In [1]: import numpy as np

In [2]: np.set_printoptions(precision=3, suppress=True, linewidth=140, floatmode="fixed")

In [3]: M = np.load("mat.npy")

In [4]: M
Out[4]: 
array([[ 2.646, -0.510, -0.252,  1.152, -1.413,  3.000,  1.585, -1.460,  0.068],
       [-0.495,  0.254, -0.261, -0.269, -0.135, -1.065, -0.453, -0.097,  0.523],
       [-3.439, -0.231,  0.110, -2.234,  1.869, -3.788, -1.736,  1.874,  0.396],
       [-1.069,  0.425,  0.302, -0.412,  0.765, -1.199, -0.471,  0.827, -0.083],
       [ 1.108,  0.582, -0.034,  0.538, -0.349,  1.556,  0.933,  0.118, -0.079],
       [ 0.518,  0.296,  0.023,  0.733,  0.070,  0.335,  0.259, -0.095, -0.089],
       [ 2.390, -0.130,  0.050,  1.723, -1.457,  2.605,  1.100, -1.016, -0.306],
       [ 1.101,  0.120,  0.124,  0.595, -0.263,  0.596,  0.781, -0.304,  0.310],
       [-2.370, -0.064, -0.146, -0.995,  0.936, -1.654, -1.157,  0.750,  0.401],
       [-0.720, -0.085, -0.391, -1.367,  0.148, -0.610, -0.802,  0.384, -0.178],
       [-2.278, -0.289, -0.447, -0.861,  0.195, -1.837, -0.780,  0.784,  0.175],
       [-2.328, -0.403,  0.166, -0.827,  0.986, -1.535, -0.633,  0.872,  0.236],
       [-0.294, -0.038,  0.092,  0.359, -0.193,  0.289,  0.156,  0.635, -0.152],
       [ 1.589, -0.254,  0.247,  0.740, -1.005,  1.485,  0.393, -1.215,  0.216],
       [-1.828,  0.219, -0.326, -1.421,  0.968, -1.346, -0.736,  0.952, -0.375],
       [-2.701,  0.344,  0.352, -0.874,  0.979, -2.594, -0.812,  1.431, -0.180],
       [-0.863,  0.141,  0.124, -0.496,  0.487, -0.846, -0.366,  0.389,  0.430],
       [ 1.845,  0.392, -0.213,  1.163, -0.912,  1.617,  0.855, -1.383, -0.167],
       [-0.773, -0.904, -0.091, -0.408,  0.537, -0.841, -0.854,  0.321, -0.265],
       [ 1.057, -0.440, -0.342,  1.354, -0.093,  1.184,  0.660, -0.914, -0.169],
       [-0.669, -0.273, -0.052, -0.743,  0.271, -0.794, -0.625,  0.839,  0.013],
       [ 0.902, -0.107,  0.098,  1.015, -0.966,  1.592,  0.630, -1.241, -0.304],
       [-3.453, -0.044, -0.354, -1.414,  1.565, -2.720, -1.570,  1.890, -0.158],
       [ 1.222, -0.437, -0.083,  1.458, -0.439,  2.516,  0.928, -0.805,  0.137],
       [-3.095, -0.260, -0.451, -1.028,  0.958, -3.375, -1.097,  1.425, -0.385],
       [-3.881, -0.343,  0.005, -1.692,  1.756, -3.715, -1.503,  1.947, -0.367],
       [-0.592, -0.252, -0.159,  0.219,  0.180, -0.356, -0.350,  0.193, -0.139],
       [ 3.538, -0.056,  0.021,  2.292, -1.676,  3.928,  1.470, -1.830, -0.020],
       [ 1.583, -0.589, -0.465,  0.823, -0.556,  1.689,  0.832, -1.155,  0.022],
       [ 2.890, -0.242,  0.333,  1.408, -0.852,  3.182,  0.997, -1.792,  0.227],
       [-0.134, -0.051, -0.103,  0.350, -0.198,  0.632,  0.462, -0.248, -0.143]])

In [5]: Xs = (M - M.mean(axis=0)) / M.std(axis=0)

In [6]: np.argwhere(np.abs(Xs) > 2)
Out[6]: 
array([[ 1,  8],
       [ 4,  1],
       [18,  1]])

In [7]: Xs.std(axis=0)
Out[7]: array([1.000, 1.000, 1.000, 1.000, 1.000, 1.000, 1.000, 1.000, 1.000])

In [8]: c = np.linalg.lstsq(np.delete(Xs, 2, axis=1), Xs[:, 2])[0]

In [9]: round(1 - np.var(Xs[:, 2] - np.delete(Xs, 2, axis=1) @ c), 3)
Out[9]: np.float64(0.228)

In [10]: Xs = M - M.mean(axis=0)

In [11]: V = np.linalg.svd(Xs)[2][:1]

In [12]: A2 = Xs - Xs @ V.T @ V

In [13]: np.round(np.diag(V.T @ V), 3) + 0
Out[13]: array([0.330, 0.000, 0.000, 0.098, 0.064, 0.347, 0.067, 0.094, 0.000])

In [14]: A2.std(axis=0)
Out[14]: array([0.241, 0.326, 0.233, 0.323, 0.259, 0.250, 0.225, 0.282, 0.253])

In [15]: np.linalg.norm(A2, axis=1).round(6).argmax()
Out[15]: np.int64(9)

In [16]: (Xs @ V.T).std(axis=0)
Out[16]: array([3.472])

In [17]: Xs = M - M.mean(axis=0)

In [18]: left, sig, Vt = np.linalg.svd(Xs, full_matrices=False)

In [19]: np.searchsorted(np.cumsum(sig ** 2) / (sig ** 2).sum(), 0.9) + 1
Out[19]: np.int64(1)

In [20]: np.abs(Vt[0]).argmax()
Out[20]: np.int64(5)

In [21]: np.round(Xs.mean(axis=0), 3) + 0
Out[21]: array([0.000, 0.000, 0.000, 0.000, 0.000, 0.000, 0.000, 0.000, 0.000])

In [22]: np.linalg.matrix_rank(Xs)
Out[22]: np.int64(9)

In [23]: (np.sign(left[:, 0]) == np.sign(left[0, 0])).astype(int)
Out[23]: array([1, 0, 0, 0, 1, 1, 1, 1, 0, 0, 0, 0, 1, 1, 0, 0, 0, 1, 0, 1, 0, 1, 0, 1, 0, 0, 0, 1, 1, 1, 1])

In [24]: Vt[0] * np.sign(Vt[0, np.abs(Vt[0]).argmax()])
Out[24]: array([ 0.575, -0.004,  0.008,  0.312, -0.253,  0.589,  0.260, -0.306,  0.003])

In [25]: np.abs(left[:, 0]).argmax()
Out[25]: np.int64(27)

In [26]: sig
Out[26]: array([19.333,  2.172,  2.029,  1.848,  1.578,  1.346,  1.166,  1.128,  0.926])

In [27]: np.abs(Vt[-1])
Out[27]: array([0.110, 0.152, 0.547, 0.351, 0.020, 0.105, 0.535, 0.316, 0.381])
